$ python3 -q
>>> import numpy as np
>>> import numpy.linalg as la
>>> np.set_printoptions(precision=1, suppress=True, linewidth=160, sign=" ")
>>> data = np.load("run10.npy")
>>> data
array([[ 1.8,  4. ,  1.8],
       [ 1.7,  4.1,  2.3],
       [ 2. ,  4.1,  1.2],
       [ 2.2,  3.9,  2.1],
       [ 1.8,  3.9,  1.5],
       [ 2. ,  3.2,  2.6],
       [ 2.3,  3.9,  1. ],
       [ 1.6,  3.9,  2.1],
       [ 2.2,  3.9,  1.9],
       [ 2.2,  4.1,  2.3],
       [ 1.6,  2.4,  3. ],
       [ 2.4,  2.7,  2.9],
       [ 2.1,  3.7,  3. ],
       [ 1.5,  3.1,  3.3],
       [ 2.4,  2.7,  2.9],
       [ 2.1,  3.4,  3.2],
       [ 2. ,  2.3,  2.7],
       [ 1.9,  3.4,  2.7],
       [ 2.3,  3.4,  3.1],
       [ 2. ,  3. ,  2.8]])
>>> Ac = data - data.mean(axis=0)
>>> Uu, sigma, vt = la.svd(Ac, full_matrices=False)
>>> sigma ** 2 / (sigma ** 2).sum()
array([ 0.8,  0.2,  0.1])
>>> np.abs(Uu[:, 0]).argmax()
np.int64(6)
>>> (np.sign(Uu[:, 0]) == np.sign(Uu[0, 0])).astype(int)
array([ 1,  1,  1,  1,  1,  0,  1,  1,  1,  1,  0,  0,  0,  0,  0,  0,  0,  0,  0,  0])
>>> sigma
array([ 3.6,  1.6,  1.2])
>>> np.searchsorted(np.cumsum(sigma ** 2) / (sigma ** 2).sum(), 0.9) + 1
np.int64(2)
>>> np.round(Ac.mean(axis=0), 1) + 0
array([ 0.,  0.,  0.])
>>> print(np.round((sigma ** 2).sum() ** 2 / (sigma ** 4).sum(), 1))
1.6
>>> np.abs(vt[0]).argmax()
np.int64(2)
>>> np.round(vt[0] * np.sign(vt[0, np.abs(vt[0]).argmax()]), 1) + 0
array([ 0. , -0.6,  0.8])
>>> la.matrix_rank(Ac)
np.int64(3)
>>> out = np.c_[data[:, :1] @ np.array([[-3]]), np.array([4, 4, -1, -3, 4, 1, 4, 1, -3, 4, 4, 3, 3, 5, -4, 1, 1, 3, 4, -2])]
>>> print(out)
[[-5.4  4. ]
 [-5.1  4. ]
 [-6.  -1. ]
 [-6.6 -3. ]
 [-5.4  4. ]
 [-6.   1. ]
 [-6.9  4. ]
 [-4.8  1. ]
 [-6.6 -3. ]
 [-6.6  4. ]
 [-4.8  4. ]
 [-7.2  3. ]
 [-6.3  3. ]
 [-4.5  5. ]
 [-7.2 -4. ]
 [-6.3  1. ]
 [-6.   1. ]
 [-5.7  3. ]
 [-6.9  4. ]
 [-6.  -2. ]]
>>> la.matrix_rank(out)
np.int64(2)
>>> la.norm(la.qr(data)[0].T @ out, axis=0) ** 2 / ((out ** 2).sum(axis=0) + 1e-12)
array([ 1. ,  0.4])
>>> print(np.round(la.norm(out - data @ la.lstsq(data, out)[0], axis=0), 1) + 0)
[  0.   11.3]
>>> x0 = np.array([-3, 0, -1])
>>> h = np.maximum(data @ x0, 0)
>>> np.flatnonzero(h > 1e-9)
array([], dtype=int64)
>>> data.T @ h
array([ 0.,  0.,  0.])
>>> np.maximum(data @ x0, 0) - np.maximum(-data @ x0, 0)
array([ -7.2,  -7.4,  -7.2,  -8.7,  -6.9,  -8.6,  -7.9,  -6.9,  -8.5,  -8.9,  -7.8, -10.1,  -9.3,  -7.8, -10.1,  -9.5,  -8.7,  -8.4, -10. ,  -8.8])
>>> out = np.array([[-1.0, -0.6], [-2.3, 0.6], [-0.5, -1.0]])
>>> W2 = np.array([[-1.6, 1.9, 1.4], [0.4, -0.2, -0.2]])
>>> M = out @ W2
>>> M
array([[ 1.4, -1.8, -1.3],
       [ 3.9, -4.5, -3.3],
       [ 0.4, -0.8, -0.5]])
>>> Uu, sigma, vt = la.svd(M)
>>> np.argmax(sigma[:-1] / (sigma[1:] + 1e-6)) + 1
np.int64(2)
>>> out = Uu[:, :2] @ np.diag(sigma[:2]) @ vt[:2]
>>> out
array([[ 1.4, -1.8, -1.3],
       [ 3.9, -4.5, -3.3],
       [ 0.4, -0.8, -0.5]])
>>> print(la.matrix_rank(M, rtol=0.05))
1
>>> print(np.round(np.abs(M - out).max(), 1))
0.0
>>> print(round(np.abs(la.eigvals(M)).max(), 1))
3.5
>>> np.round(la.det(M), 1)
np.float64(-0.0)
>>> print(np.allclose(M @ M.T, M.T @ M))
False
>>> (M + M.T) / 2
array([[ 1.4,  1.1, -0.4],
       [ 1.1, -4.5, -2. ],
       [-0.4, -2. , -0.5]])
>>> J = np.array([[6.0, 1.0, 1.0, 1.0, 1.0],
...     [1.0, 6.0, 1.0, 1.0, 1.0],
...     [1.0, 1.0, 6.0, 1.0, 1.0],
...     [1.0, 1.0, 1.0, 6.0, 1.0],
...     [1.0, 1.0, 1.0, 1.0, 6.0]])
>>> x0 = np.ones(5)
>>> for _ in range(7):
...     x0 = J @ x0
...     x0 /= la.norm(x0)
...     print(round(x0 @ J @ x0, 1))
... 
10.0
10.0
10.0
10.0
10.0
10.0
10.0
>>> x0
array([ 0.4,  0.4,  0.4,  0.4,  0.4])
>>> vals, evecs = la.eigh(J)
>>> np.unique(vals.round(6) + 0, return_counts=True)[1]
array([ 4,  1])
>>> print(la.eigvalsh(J @ J))
[  25.   25.   25.   25.  100.]
>>> vals.sum(), np.trace(J)
(np.float64(30.0), np.float64(30.0))
>>> print(np.round(evecs.T @ evecs, 1) + 0)
[[ 1.  0.  0.  0.  0.]
 [ 0.  1.  0.  0.  0.]
 [ 0.  0.  1.  0.  0.]
 [ 0.  0.  0.  1.  0.]
 [ 0.  0.  0.  0.  1.]]
>>> vals
array([  5.,   5.,   5.,   5.,  10.])
>>> mat = np.load("a.npy")
>>> mat
array([[ 2.3, -2. ,  1. ,  3. ],
       [-2. , -1.7, -1. ,  1. ],
       [-3. , -2. ,  3.3, -2. ],
       [ 2. , -2. ,  1. ,  3.3]])
>>> la.matrix_power(mat, 2)
array([[ 12.3,  -9.2,  10.6,  12.8],
       [  3.8,   6.9,  -2.6,  -2.4],
       [-16.8,   6.8,   7.9, -24.2],
       [ 12.2,  -9.2,  10.6,  12.9]])
>>> mat @ mat
array([[ 12.3,  -9.2,  10.6,  12.8],
       [  3.8,   6.9,  -2.6,  -2.4],
       [-16.8,   6.8,   7.9, -24.2],
       [ 12.2,  -9.2,  10.6,  12.9]])
>>> np.allclose(mat, mat.T)
False
>>> Uu, sigma, vt = la.svd(mat)
>>> np.argmax(sigma[:-1] / (sigma[1:] + 1e-6)) + 1
np.int64(3)
>>> out = Uu[:, :3] @ np.diag(sigma[:3]) @ vt[:3]
>>> out
array([[ 2.2, -1.9,  1.1,  3.1],
       [-2. , -1.7, -1. ,  1. ],
       [-3. , -2. ,  3.3, -2. ],
       [ 2.1, -2.1,  0.9,  3.2]])
>>> round(float(la.norm(mat - out) / la.norm(mat)), 1)
0.0
>>> np.round(la.norm(mat - out, 2), 1), round(sigma[3], 1)
(np.float64(0.2), np.float64(0.2))
>>> la.matrix_rank(mat, rtol=0.05)
np.int64(3)
>>> hat = np.triu(np.array([[3, 0, 0, -2], [1, 2, -3, 0], [-1, -2, -1, -3], [-2, 0, 0, 3]]), 1) + np.eye(4)
>>> out = hat @ mat @ la.inv(hat)
>>> hat @ mat - mat @ hat
array([[ -4.,   4.,  -8.,   1.],
       [  9.,   6., -15.,  -1.],
       [ -6.,   6.,  -9.,  -6.],
       [  0.,   0.,  -6.,   7.]])
>>> np.poly(out)
array([  1. ,  -7.2,   5.9,  62.3, -19. ])
>>> print(la.matrix_rank(out))
4
>>> out
array([[-1.7,  2. ,  5. ,  8. ],
       [ 7. ,  4.3,  2. , 27. ],
       [-9. ,  4. , 12.3,  7. ],
       [ 2. , -2. , -5. , -7.7]])
